% python3 -q
>>> import numpy as np
>>> np.set_printoptions(precision=1, suppress=True, linewidth=140)
>>> data = np.loadtxt("data.csv", delimiter=",")
>>> data
array([[ 0.9, -0.2, -0.1, -0.1, -0.3],
       [-0.2,  0.4, -0.3, -0.3, -0.8],
       [-0.1, -0.3,  0.8, -0.2, -0.4],
       [-0.1, -0.3, -0.2,  0.8, -0.4],
       [-0.3, -0.8, -0.4, -0.4,  0.1]])
>>> x0 = np.array([1, 0, 0, 2, 0])
>>> np.round(np.linalg.norm(x0), 1), round(float(np.linalg.norm(data @ x0)), 1)
(np.float64(2.2), 2.2)
>>> round(float(np.linalg.det(data)), 1)
-1.0
>>> np.abs(np.linalg.eigvals(data))
array([1., 1., 1., 1., 1.])
>>> [p for p in range(1, 25) if np.allclose(np.linalg.matrix_power(data, p), np.eye(5))]
[2, 4, 6, 8, 10, 12, 14, 16, 18, 20, 22, 24]
>>> hat = np.triu(np.array([[3, 1, 0, 2, 2],
...     [0, 3, 2, 3, 1],
...     [1, 3, 0, 0, 3],
...     [2, 2, 0, 3, 0],
...     [1, 0, 2, 1, 0]]), 1) + np.eye(5)
>>> Y = hat @ data @ np.linalg.inv(hat)
>>> round(np.linalg.det(Y), 1)
np.float64(-1.0)
>>> np.poly(Y)
array([ 1., -3.,  2.,  2., -3.,  1.])
>>> hat @ data - data @ hat
array([[-0.9, -2.8, -1.2, -0.8, -2.8],
       [-0.8, -2.3, -0.1,  0.9, -1. ],
       [-0.8, -2.2, -0.6,  0. , -1.6],
       [ 0. ,  0.1,  0.7,  1.3,  1.1],
       [ 0. ,  0.3,  1.5,  2.8,  2.5]])
>>> evals, vecs = np.linalg.eigh(data)
>>> (evals > 1e-8).sum(), (evals < -1e-8).sum()
(np.int64(4), np.int64(1))
>>> np.linalg.eigvalsh(data @ data)
array([1., 1., 1., 1., 1.])
>>> vecs @ np.diag(evals) @ vecs.T
array([[ 0.9, -0.2, -0.1, -0.1, -0.3],
       [-0.2,  0.4, -0.3, -0.3, -0.8],
       [-0.1, -0.3,  0.8, -0.2, -0.4],
       [-0.1, -0.3, -0.2,  0.8, -0.4],
       [-0.3, -0.8, -0.4, -0.4,  0.1]])
>>> np.round(vecs.T @ data @ vecs, 1) + 0
array([[-1.,  0.,  0.,  0.,  0.],
       [ 0.,  1.,  0.,  0.,  0.],
       [ 0.,  0.,  1.,  0.,  0.],
       [ 0.,  0.,  0.,  1.,  0.],
       [ 0.,  0.,  0.,  0.,  1.]])
>>> round(float(evals.sum()), 1), np.trace(data)
(3.0, np.float64(3.0))
>>> rng = np.random.default_rng(9816)
>>> z = rng.permutation(5)
>>> z
array([4, 3, 0, 2, 1])
>>> Y = data[z][:, z]
>>> np.allclose(Y, data)
False
>>> np.diag(Y)
array([0.1, 0.8, 0.9, 0.8, 0.4])
>>> round(np.linalg.eigvalsh(data).min(), 1)
np.float64(-1.0)
>>> [round(float(np.linalg.det(data[:i, :i])), 2) + 0 for i in range(1, 6)]
[0.93, 0.31, 0.12, -0.07, -1.0]
>>> np.all(np.linalg.eigvalsh(data) > 0)
np.False_
>>> M = np.array([[0.0, 0.0, 0.0, 0.0, 0.0],
...     [0.0, 1.0, 3.0, 1.0, -3.0],
...     [0.0, -2.0, 1.0, 3.0, 0.0],
...     [0.0, 1.0, 1.0, 2.0, -2.0],
...     [0.0, 0.0, -2.0, 1.0, -1.0]])
>>> # rank 4
>>> hat = np.triu(np.array([[-2, 2, -2, 2, 1],
...     [2, -2, 2, -1, 1],
...     [-2, 1, -1, -1, -2],
...     [-2, -2, -1, -2, 1],
...     [0, -2, -1, 0, 1]]), 1) + np.eye(5)
>>> Y = hat @ M @ np.linalg.inv(hat)
>>> round(np.linalg.det(Y), 1)
np.float64(0.0)
>>> np.poly(Y)
array([  1.,  -3.,   5., -11., -34.,   0.])
>>> gram = M.T @ M
>>> np.trace(gram), (M ** 2).sum()
(np.float64(50.0), np.float64(50.0))
>>> np.linalg.matrix_rank(gram)
np.int64(4)
>>> (M @ M.T).shape
(5, 5)
>>> left, sigma, Vt = np.linalg.svd(M)
>>> sigma
array([5.5, 3.5, 2.6, 0.7, 0. ])
>>> np.argmax(sigma[:-1] / (sigma[1:] + 1e-6)) + 1
np.int64(4)
>>> Y = left[:, :4] @ np.diag(sigma[:4]) @ Vt[:4]
>>> Y.round(1) + 0
array([[ 0.,  0.,  0.,  0.,  0.],
       [ 0.,  1.,  3.,  1., -3.],
       [ 0., -2.,  1.,  3.,  0.],
       [ 0.,  1.,  1.,  2., -2.],
       [ 0.,  0., -2.,  1., -1.]])
>>> np.linalg.matrix_rank(Y)
np.int64(4)
>>> np.round(np.abs(M - Y).max(), 1)
np.float64(0.0)
>>> left, sigma, Vt = np.linalg.svd(M)
>>> vecs = Vt[:(sigma > 1e-8).sum()]
>>> x0 = M[4] + 4 * M[2] + rng.integers(2) * np.eye(5)[0]
>>> x0
array([ 1., -8.,  2., 13., -1.])
>>> np.linalg.matrix_rank(np.vstack([M, x0]))
np.int64(5)
>>> np.diag(vecs.T @ vecs)
array([0., 1., 1., 1., 1.])
>>> np.round(vecs.T @ vecs, 1) + 0
array([[0., 0., 0., 0., 0.],
       [0., 1., 0., 0., 0.],
       [0., 0., 1., 0., 0.],
       [0., 0., 0., 1., 0.],
       [0., 0., 0., 0., 1.]])
>>> np.allclose(vecs.T @ vecs @ x0, x0)
False
>>> round(float(np.linalg.norm(x0 - vecs.T @ vecs @ x0)), 1)
1.0
>>> Y = data / np.linalg.norm(data, axis=1, keepdims=True)
>>> gram = Y @ Y.T
>>> (np.abs(gram) > 0.9).astype(int)
array([[1, 0, 0, 0, 0],
       [0, 1, 0, 0, 0],
       [0, 0, 1, 0, 0],
       [0, 0, 0, 1, 0],
       [0, 0, 0, 0, 1]])
>>> np.argwhere(np.triu(np.abs(gram) > 0.95, 1))
array([], shape=(0, 2), dtype=int64)
>>> X = np.load("arr.npy")
>>> X
array([[9, 2, 9, 2, 9, 2],
       [8, 7, 8, 7, 8, 7],
       [5, 2, 5, 2, 5, 2],
       [9, 2, 9, 2, 9, 2],
       [8, 7, 8, 7, 8, 7],
       [5, 2, 5, 2, 5, 2]])
>>> # column 2 repeats column 0
>>> W = np.array([[0, -2, 1, 0, -2, 2],
...     [-2, 1, -1, 1, 2, 1],
...     [1, -1, -2, -2, 1, 1],
...     [-2, 0, 1, 0, -1, -1],
...     [0, -2, 1, 0, 1, 2],
...     [0, -1, 0, 1, 2, 1]])
>>> c = np.array([3, -7, -1, -7, -3, -1])
>>> H = np.maximum(X @ W + c, 0)
>>> np.linalg.matrix_rank(H)
np.int64(3)
>>> (H > 0).astype(int)
array([[1, 0, 0, 0, 1, 1],
       [0, 0, 0, 0, 1, 1],
       [0, 0, 0, 0, 1, 1],
       [1, 0, 0, 0, 1, 1],
       [0, 0, 0, 0, 1, 1],
       [0, 0, 0, 0, 1, 1]])
>>> (H > 0).mean(axis=0)
array([0.3, 0. , 0. , 0. , 1. , 1. ])
>>> H
array([[ 4,  0,  0,  0,  3, 46],
       [ 0,  0,  0,  0, 18, 46],
       [ 0,  0,  0,  0,  3, 26],
       [ 4,  0,  0,  0,  3, 46],
       [ 0,  0,  0,  0, 18, 46],
       [ 0,  0,  0,  0,  3, 26]])
>>> Z = np.array([[1, 2], [1, 6], [1, 5], [5, 2], [1, 0], [4, 2]])
>>> H @ Z
array([[191, 100],
       [202,  92],
       [107,  52],
       [191, 100],
       [202,  92],
       [107,  52]])
>>> W @ Z
array([[  5,  -3],
       [  9,   1],
       [ -7, -16],
       [ -6,  -1],
       [  8,  -3],
       [ 10,  -2]])
>>> (H @ Z).round(6).argmax(axis=1)
array([0, 0, 0, 0, 0, 0])
>>> [round(float(x), 1) for x in np.linalg.svd(H, compute_uv=False)[:3]]
[101.4, 15.6, 2.4]
>>> np.linalg.matrix_rank(H, rtol=0.1)
np.int64(2)
>>> z = rng.permutation(5)
>>> Y = data[:, z] * rng.choice([-1, 1], 5)
>>> Y
array([[-0.1, -0.3, -0.2, -0.9, -0.1],
       [-0.3, -0.8,  0.4,  0.2, -0.3],
       [-0.2, -0.4, -0.3,  0.1,  0.8],
       [ 0.8, -0.4, -0.3,  0.1, -0.2],
       [-0.4,  0.1, -0.8,  0.3, -0.4]])
>>> left, _, Vt = np.linalg.svd(data.T @ Y)
>>> z
array([3, 4, 1, 0, 2])
>>> np.round(left @ Vt, 1) + 0
array([[ 0.,  0.,  0., -1.,  0.],
       [ 0.,  0.,  1.,  0.,  0.],
       [ 0.,  0.,  0.,  0.,  1.],
       [ 1.,  0.,  0.,  0.,  0.],
       [ 0.,  1.,  0.,  0.,  0.]])
>>> np.round(np.linalg.lstsq(data, Y)[0], 1) + 0
array([[ 0.,  0.,  0., -1.,  0.],
       [ 0.,  0.,  1.,  0.,  0.],
       [ 0.,  0.,  0.,  0.,  1.],
       [ 1.,  0.,  0.,  0.,  0.],
       [ 0.,  1.,  0.,  0.,  0.]])
>>> z = rng.permutation(6)
>>> z
array([4, 3, 5, 2, 0, 1])
>>> Y = X[z][:, z]
>>> np.round(np.linalg.det(Y), 1), round(np.linalg.det(X[z]), 1)
(np.float64(0.0), np.float64(0.0))
>>> Y
array([[8, 7, 7, 8, 8, 7],
       [9, 2, 2, 9, 9, 2],
       [5, 2, 2, 5, 5, 2],
       [5, 2, 2, 5, 5, 2],
       [9, 2, 2, 9, 9, 2],
       [8, 7, 7, 8, 8, 7]])
>>> np.allclose(Y, X)
False
>>> J = np.load("m.npy")
>>> J
array([[ 1.,  4.,  0.,  0.,  0.,  0.,  0.],
       [ 4., -2.,  4.,  0.,  0.,  0.,  0.],
       [ 0.,  4., -2.,  4.,  0.,  0.,  0.],
       [ 0.,  0.,  4., -2.,  4.,  0.,  0.],
       [ 0.,  0.,  0.,  4.,  0.,  4.,  0.],
       [ 0.,  0.,  0.,  0.,  4., -2.,  4.],
       [ 0.,  0.,  0.,  0.,  0.,  4.,  0.]])
>>> # equal to its transpose
>>> evals, vecs = np.linalg.eigh(J)
>>> x0 = np.array([3, 1, 3, 0, 0, 1, 1])
>>> np.abs(J).sum(axis=1).max(), np.round(np.abs(evals).max(), 1)
(np.float64(10.0), np.float64(8.9))
>>> (np.sign(vecs[:, -1].round(6)) == np.sign(vecs[0, -1].round(6))).astype(int)
array([1, 1, 1, 1, 1, 1, 1])
>>> vecs * np.maximum(evals, 0) @ vecs.T
array([[ 2.3,  1.9,  1. ,  0.2, -0.3, -0.1,  0.1],
       [ 1.9,  1.8,  1.3,  0.7,  0.2, -0.1, -0.1],
       [ 1. ,  1.3,  1.5,  1.3,  0.9,  0.1, -0.3],
       [ 0.2,  0.7,  1.3,  1.7,  1.7,  0.7,  0.1],
       [-0.3,  0.2,  0.9,  1.7,  2.4,  1.7,  1. ],
       [-0.1, -0.1,  0.1,  0.7,  1.7,  1.9,  1.6],
       [ 0.1, -0.1, -0.3,  0.1,  1. ,  1.6,  1.6]])
